% ipython --no-banner

In [1]: import numpy as np

In [2]: np.set_printoptions(suppress=True, linewidth=120)

In [3]: tidy = lambda a: np.round(a, 3) + 0

In [4]: W0 = np.load("m.npy")

In [5]: print(W0)
[[-0.6    0.9   -0.1   -1.6    0.7   -0.9    1.5   -1.2    0.6   -0.1    0.7    0.1  ]
 [ 0.6   -1.2    0.3    0.6    1.5    1.3   -0.6    0.8    1.1   -0.5    0.7    1.1  ]
 [ 1.5    1.    -0.6   -1.     0.3   -0.6   -0.7    0.8   -1.8   -0.7   -1.1    0.6  ]
 [ 0.5   -0.6   -2.    -1.3   -0.7   -1.1   -0.6    1.2    0.5    2.5    0.6    0.1  ]
 [ 1.     0.3   -0.4    0.8   -1.     0.    -2.1   -0.7   -1.5    0.3    1.     0.9  ]
 [ 0.2    1.4   -1.2    0.1   -0.6    0.7   -0.5    1.     0.5   -0.1   -0.1   -0.8  ]
 [-0.8   -0.6   -2.1   -0.9    1.6   -0.5    0.5   -1.2   -1.1    0.5   -0.5    0.8  ]
 [-1.463  1.272 -0.301 -0.165  0.985 -0.489  0.731 -0.578 -0.061 -0.485  1.342  0.252]
 [-1.6    0.2   -1.6    1.2    0.2    1.5    0.3   -0.4    1.     0.1   -0.6    2.1  ]
 [-1.4    1.3   -0.3   -0.3    1.    -0.5    0.7   -0.6    0.1   -0.6    1.5    0.2  ]
 [-1.9   -0.5   -2.6   -0.2   -1.    -0.6   -1.6    1.1    1.7   -0.5   -0.5    0.1  ]]

In [6]: x = np.array([3, 3, -2, -1, -3, -1, 0, -1, 1, 1, 2, 0])

In [7]: h1 = np.maximum(W0 @ x, 0)

In [8]: print(tidy(W0.T @ h1))
[ 14.53   15.875 -40.274 -18.973 -15.553 -14.977 -24.165  12.573  -5.937  25.205  15.256   6.002]

In [9]: print(tidy(np.maximum(W0 @ x, 0) - np.maximum(-W0 @ x, 0)))
[ 4.6   -7.6    3.9   11.2    8.4    7.4   -3.8    0.444 -4.     1.2    0.9  ]

In [10]: print(np.flatnonzero(h1 > 1e-9))
[ 0  2  3  4  5  7  9 10]

In [11]: print(tidy(np.tanh(W0 @ x)))
[ 1.    -1.     0.999  1.     1.     1.    -0.999  0.417 -0.999  0.834  0.716]
